$ python3 -q
>>> import numpy as np
>>> np.set_printoptions(suppress=True, linewidth=140)
>>> rng = np.random.default_rng(41)
>>> theta = rng.uniform(0, 2 * np.pi, 18)
>>> q, _ = np.linalg.qr(np.array([[-0.1, 1.2], [-0.5, 0.0], [-0.3, -0.5]]))
>>> J = 3 * np.c_[np.cos(theta), np.sin(theta)] @ q.T
>>> J.round(2) + 0
array([[-1.28, -2.46, -1.15],
       [-2.83, -0.38,  0.92],
       [ 1.63, -1.71, -1.85],
       [-2.71, -1.27,  0.26],
       [-2.56, -1.56,  0.  ],
       [ 2.56,  1.57,  0.01],
       [ 0.31,  2.52,  1.6 ],
       [-1.27,  1.97,  1.87],
       [ 2.64,  1.43, -0.12],
       [-1.57,  1.76,  1.86],
       [-2.72,  0.18,  1.26],
       [-2.46, -1.71, -0.14],
       [ 2.64,  1.41, -0.14],
       [ 1.66,  2.33,  0.9 ],
       [-1.14,  2.05,  1.87],
       [-0.93, -2.52, -1.34],
       [-1.68, -2.32, -0.89],
       [ 0.53, -2.33, -1.81]])
>>> # rank 2
>>> r0, r1 = J[17], J[14]
>>> round(float(r0 @ r1), 2)
-8.77
>>> p = (r0 @ r1) / (r0 @ r0) * r0
>>> np.linalg.matrix_rank(np.outer(r0, r1))
np.int64(1)
>>> np.round(np.outer(r0, r1), 2)
array([[-0.6 ,  1.08,  0.99],
       [ 2.65, -4.78, -4.37],
       [ 2.06, -3.72, -3.4 ]])
>>> np.round(r1 - p, 2)
array([-0.62, -0.22,  0.11])
>>> np.round(np.linalg.norm(r0 + r1) ** 2 + np.linalg.norm(r0 - r1) ** 2, 2)
np.float64(36.0)
>>> p.round(2)
array([-0.52,  2.27,  1.77])
>>> Xc = J - J.mean(axis=0)
>>> U, sv, Vh = np.linalg.svd(Xc, full_matrices=False)
>>> np.abs(Vh[0]).argmax()
np.int64(1)
>>> np.searchsorted(np.cumsum(sv ** 2) / (sv ** 2).sum(), 0.9) + 1
np.int64(2)
>>> np.round(sv ** 2 / (sv ** 2).sum(), 2) + 0
array([0.6, 0.4, 0. ])
>>> np.round(Xc.mean(axis=0), 2) + 0
array([0., 0., 0.])
>>> U, sv, Vh = np.linalg.svd(J)
>>> evecs = Vh[:(sv > 1e-8).sum()]
>>> vec = J[13] + 5 * J[14] + rng.integers(2) * np.eye(3)[0]
>>> vec.round(2)
array([-3.02, 12.58, 10.27])
>>> round(np.linalg.norm(vec - evecs.T @ evecs @ vec), 2)
np.float64(0.33)
>>> np.round(np.diag(evecs.T @ evecs), 2)
array([0.89, 0.72, 0.39])
>>> np.allclose(evecs.T @ evecs @ vec, vec)
False
>>> np.linalg.matrix_rank(np.vstack([J, vec]))
np.int64(3)
>>> rank = np.linalg.matrix_rank(J)
>>> rank
np.int64(2)
>>> N = np.linalg.svd(J)[2][rank:].T
>>> [int(np.linalg.matrix_rank(J[:i])) for i in range(1, len(J) + 1)]
[1, 2, 2, 2, 2, 2, 2, 2, 2, 2, 2, 2, 2, 2, 2, 2, 2, 2]
>>> [int(np.linalg.matrix_rank(J[:, :j + 1])) for j in range(3)]
[1, 2, 2]
>>> np.allclose(J @ N, 0)
True
>>> np.round(N[:, 0] / N[np.abs(N[:, 0]).round(6).argmax(), 0], 2)
array([ 0.42, -0.68,  1.  ])
>>> np.round(J @ N, 2) + 0
array([[0.],
       [0.],
       [0.],
       [0.],
       [0.],
       [0.],
       [0.],
       [0.],
       [0.],
       [0.],
       [0.],
       [0.],
       [0.],
       [0.],
       [0.],
       [0.],
       [0.],
       [0.]])
>>> np.round(N @ N.T, 2)
array([[ 0.11, -0.17,  0.25],
       [-0.17,  0.28, -0.42],
       [ 0.25, -0.42,  0.61]])
>>> Xc = J - J.mean(axis=0)
>>> evecs = np.linalg.svd(Xc)[2][:2]
>>> out = Xc - Xc @ evecs.T @ evecs
>>> np.round(np.cov(Xc @ evecs.T, rowvar=False), 2) + 0
array([[5.56, 0.  ],
       [0.  , 3.66]])
>>> np.round((Xc @ evecs.T).std(axis=0), 2)
array([2.29, 1.86])
>>> round(float(np.linalg.norm(out) / np.linalg.norm(Xc)), 2)
0.0
>>> m1 = np.array([[2, 0, -1],
...     [-1, 0, 3],
...     [1, 0, 2],
...     [0, 0, 0],
...     [1, 0, 2],
...     [2, 0, -1],
...     [1, 0, 2],
...     [0, 0, 0],
...     [0, 0, 0],
...     [-1, 0, 3],
...     [0, 0, 0],
...     [0, 0, 0],
...     [-1, 0, 3],
...     [-1, 0, 3],
...     [0, 0, 0],
...     [2, -2, -1],
...     [0, 0, 0],
...     [-1, 0, 3],
...     [2, 0, -1],
...     [0, 0, 0]])
>>> # rows 2 and 4 are equal
>>> vec = np.array([2, 0, 1])
>>> target = m1 @ vec
>>> b, lr = np.zeros(3), 1 / np.linalg.norm(m1, 2) ** 2
>>> for i in range(25):
...     b -= lr * m1.T @ (m1 @ b - target)
...     if i % 5 == 0: print(i, round(np.linalg.norm(m1 @ b - target), 2))
... 
0 6.84
5 1.57
10 0.57
15 0.38
20 0.29
>>> np.round(np.linalg.cond(m1), 2)
np.float64(4.61)
>>> Xc = (m1 - m1.mean(axis=0)) / m1.std(axis=0)
>>> np.round(Xc.std(axis=0), 2)
array([1., 1., 1.])
>>> np.argwhere(np.abs(Xc) > 2)
array([[15,  1]])
>>> b = np.linalg.lstsq(np.delete(Xc, 1, axis=1), Xc[:, 1])[0]
>>> b.round(2)
array([-0.34,  0.04])
>>> vec = np.array([3, 0, 2])
>>> target = m1 @ vec
>>> np.round(np.linalg.pinv(m1) @ m1, 2) + 0
array([[1., 0., 0.],
       [0., 1., 0.],
       [0., 0., 1.]])
>>> np.round(np.linalg.solve(m1.T @ m1, m1.T @ target), 2) + 0
array([3., 0., 2.])
>>> target
array([4, 3, 7, 0, 7, 4, 7, 0, 0, 3, 0, 0, 3, 3, 0, 4, 0, 3, 4, 0])
>>> target = target + 0.05 * rng.normal(size=20)
>>> target.round(2) + 0
array([ 3.98,  3.01,  7.04, -0.01,  7.02,  4.03,  7.04, -0.03, -0.01,  3.1 , -0.01,  0.  ,  3.02,  2.97, -0.02,  4.08,  0.06,  2.94,  4.  ,
       -0.06])
>>> b, *_ = np.linalg.lstsq(m1, target)
>>> np.round(m1.T @ (target - m1 @ b), 2) + 0
array([0., 0., 0.])
>>> b.round()
array([ 3., -0.,  2.])
>>> out = np.c_[m1[:, :1] @ np.array([[6]]), np.array([9, 1, -4, 6, -3, -7, -9, -7, -3, -5, 6, -5, -1, 1, 3, 0, -3, 0, -2, -3])]
>>> out
array([[12,  9],
       [-6,  1],
       [ 6, -4],
       [ 0,  6],
       [ 6, -3],
       [12, -7],
       [ 6, -9],
       [ 0, -7],
       [ 0, -3],
       [-6, -5],
       [ 0,  6],
       [ 0, -5],
       [-6, -1],
       [-6,  1],
       [ 0,  3],
       [12,  0],
       [ 0, -3],
       [-6,  0],
       [12, -2],
       [ 0, -3]])
>>> np.linalg.matrix_rank(out)
np.int64(2)
>>> np.round(np.linalg.norm(np.linalg.qr(m1)[0].T @ out, axis=0) ** 2 / ((out ** 2).sum(axis=0) + 1e-12), 2)
array([1.  , 0.14])
>>> K = np.array([[0.0, -3.0, 0.0, 0.0],
...     [-3.0, 0.0, -3.0, 0.0],
...     [0.0, -3.0, 2.0, -3.0],
...     [0.0, 0.0, -3.0, -1.0]])
>>> # equal to its transpose
>>> round(np.linalg.norm(K, 1), 2), np.round(np.linalg.norm(K, np.inf), 2)
(np.float64(8.0), np.float64(8.0))
>>> K[0] @ K[2]
np.float64(9.0)
>>> np.round(np.linalg.norm(K, axis=0), 2)
array([3.  , 4.24, 4.69, 3.16])
>>> round(np.linalg.norm(K, "nuc"), 2)
np.float64(14.03)
>>> np.round(np.linalg.norm(K, 2), 2)
np.float64(5.61)
>>> np.linalg.norm(K, axis=1).argmax()
np.int64(2)
>>> np.round(np.linalg.norm(K, axis=1), 2)
array([3.  , 4.24, 4.69, 3.16])
